$ python -q
>>> import numpy as np
>>> import numpy.linalg as la
>>> np.set_printoptions(suppress=True, linewidth=100)
>>> tidy = lambda a: np.round(a, 2) + 0
>>> M = np.load("layer8.npy")
>>> M
array([[1, 2],
       [0, 1]])
>>> tidy(la.det(M))
np.float64(1.0)
>>> tidy(np.sort(np.abs(la.eigvals(M))))
array([1., 1.])
>>> np.trace(M)
np.int64(2)
>>> M @ M
array([[1, 4],
       [0, 1]])
>>> la.determinant(M)
Traceback (most recent call last):
  File "<python-input-10>", line 1, in <module>
    la.determinant(M)
    ^^^^^^^^^^^^^^
AttributeError: module 'numpy.linalg' has no attribute 'determinant'
>>> np.allclose(M, M.T)
False
>>> (M + M.T) / 2
array([[1., 1.],
       [1., 1.]])
>>> A2 = M / np.sqrt((M ** 2).mean(axis=1, keepdims=True))
>>> tidy(A2[0])
array([0.63, 1.26])
>>> la.matrix_rank(A2) == la.matrix_rank(M)
np.True_
>>> la.matrix_rank(M - M.mean(axis=1, keepdims=True))
np.int64(1)
>>> la.rank(M)
Traceback (most recent call last):
  File "<python-input-17>", line 1, in <module>
    la.rank(M)
    ^^^^^^^
AttributeError: module 'numpy.linalg' has no attribute 'rank'
>>> M.sum(axis=0)
array([1, 3])
>>> M - M[0]
array([[ 0,  0],
       [-1, -1]])
>>> M.mean(axis=0)
array([0.5, 1.5])
>>> tidy(la.svd(M, compute_uv=False))
array([2.41, 0.41])
>>> la.matrix_rank(M)
np.int64(2)
>>> M.shape
(2, 2)
>>> np.abs(M).max()
np.int64(2)
>>> r0, r1 = M[0], M[1]
>>> r0 @ r1
np.int64(2)
>>> r0 @ r0
np.int64(5)
>>> pr = (r0 @ r1) / (r0 @ r0) * r0
>>> np.outer(r0, r1)
array([[0, 1],
       [0, 2]])
>>> la.matrix_rank(np.outer(r0, r1))
np.int64(1)
>>> tidy((r1 - pr) @ r0)
np.float64(0.0)
>>> x0 = np.array([0, 0])
>>> target = M @ x0
>>> target
array([0, 0])
>>> tidy(la.solve(M, M[:, 1]))
array([0., 1.])
>>> tidy(la.solve(M, target))
array([0., 0.])
>>> J = np.load("arr.npy")
>>> J
array([[ -1,   1,  -1],
       [ -1,  -1,  -3],
       [ -4,  -2, -10]])
>>> Uu, sv, Vh = la.svd(J)
>>> np.argmax(sv[:-1] / (sv[1:] + 1e-6)) + 1
np.int64(2)
>>> tidy(sv)
array([11.49,  1.41,  0.  ])
>>> A2 = Uu[:, :2] @ np.diag(sv[:2]) @ Vh[:2]
>>> tidy(la.norm(J - A2, 2)), tidy(sv[2])
(np.float64(0.0), np.float64(0.0))
>>> la.matrix_rank(J, rtol=0.05)
np.int64(2)
>>> la.matrix_rank(A2)
np.int64(2)
>>> A = np.loadtxt("out19.csv", delimiter=",")
>>> A
array([[ 0.,  0.,  3., -3.,  0., -2.],
       [ 0.,  0.,  0.,  3., -3.,  0.],
       [ 3.,  0.,  0.,  0.,  3., -3.],
       [-3.,  3.,  0.,  0.,  0.,  3.],
       [ 0., -3.,  3.,  0.,  0.,  0.],
       [-2.,  0., -3.,  3.,  0.,  0.]])
>>> Uu, sv, Vh = la.svd(A, full_matrices=False)
>>> tidy(Uu.T @ A @ Vh.T)
array([[7.92, 0.  , 0.  , 0.  , 0.  , 0.  ],
       [0.  , 5.71, 0.  , 0.  , 0.  , 0.  ],
       [0.  , 0.  , 4.85, 0.  , 0.  , 0.  ],
       [0.  , 0.  , 0.  , 2.79, 0.  , 0.  ],
       [0.  , 0.  , 0.  , 0.  , 2.  , 0.  ],
       [0.  , 0.  , 0.  , 0.  , 0.  , 1.85]])
>>> (sv > 1e-8).sum()
np.int64(6)
>>> tidy(sv)
array([7.92, 5.71, 4.85, 2.79, 2.  , 1.85])
>>> tidy(Vh @ Vh.T)
array([[1., 0., 0., 0., 0., 0.],
       [0., 1., 0., 0., 0., 0.],
       [0., 0., 1., 0., 0., 0.],
       [0., 0., 0., 1., 0., 0.],
       [0., 0., 0., 0., 1., 0.],
       [0., 0., 0., 0., 0., 1.]])
>>> np.abs(Uu[:, 0]).round(6).argmax()
np.int64(0)
>>> x0 = np.array([2, 1, 4, 0, 3, 4])
>>> target = A @ x0
>>> target
array([  4.,  -9.,   3.,   9.,   9., -16.])
>>> tidy(la.solve(A, A[:, 0]))
array([1., 0., 0., 0., 0., 0.])
>>> tidy(la.solve(A, -3 * target))
array([ -6.,  -3., -12.,   0.,  -9., -12.])
>>> K = np.load("a.npy")
>>> K
array([[-5.94, 10.68,  9.33,  7.85],
       [ 7.36,  8.38,  6.35, 18.38],
       [ 4.42,  9.11,  6.56, 19.29],
       [ 3.34,  8.75,  6.4 , 18.63],
       [ 3.86,  7.84,  5.45, 18.59],
       [ 4.97,  6.93,  4.  , 18.78],
       [-3.38, 10.55,  7.94,  7.63],
       [ 3.99,  9.22,  6.69, 18.54],
       [ 2.68,  7.25,  6.33, 18.68],
       [-3.66, 11.16,  8.  ,  7.56],
       [ 3.76,  8.41,  5.78, 18.19],
       [-4.68, 11.33,  7.56,  9.66],
       [ 5.03,  8.55,  6.53, 17.81],
       [ 4.13,  7.42,  3.04, 17.58],
       [-3.73, 13.01,  8.98,  6.24],
       [-5.64, 12.2 ,  8.26,  7.71]])
>>> A2 = K / np.sqrt((K ** 2).mean(axis=1, keepdims=True))
>>> la.matrix_rank(K - K.mean(axis=1, keepdims=True))
np.int64(3)
>>> la.matrix_rank(A2) == la.matrix_rank(K)
np.True_
>>> tidy(A2[12])
array([0.47, 0.8 , 0.61, 1.66])
>>> gram = np.cov(K, rowvar=False)
>>> tidy(gram)
array([[20.98, -7.24, -5.92, 23.46],
       [-7.24,  3.4 ,  2.64, -8.94],
       [-5.92,  2.64,  2.8 , -7.02],
       [23.46, -8.94, -7.02, 29.02]])
>>> tidy(np.corrcoef(K.T))
array([[ 1.  , -0.86, -0.77,  0.95],
       [-0.86,  1.  ,  0.86, -0.9 ],
       [-0.77,  0.86,  1.  , -0.78],
       [ 0.95, -0.9 , -0.78,  1.  ]])
>>> tidy(np.corrcoef(K[:, 2], K[:, 3])[0, 1])
np.float64(-0.78)
>>> tidy(la.eigvalsh(gram)[::-1])
array([53.35,  1.38,  1.14,  0.32])
>>> tidy(K.std(axis=0))
array([4.44, 1.79, 1.62, 5.22])
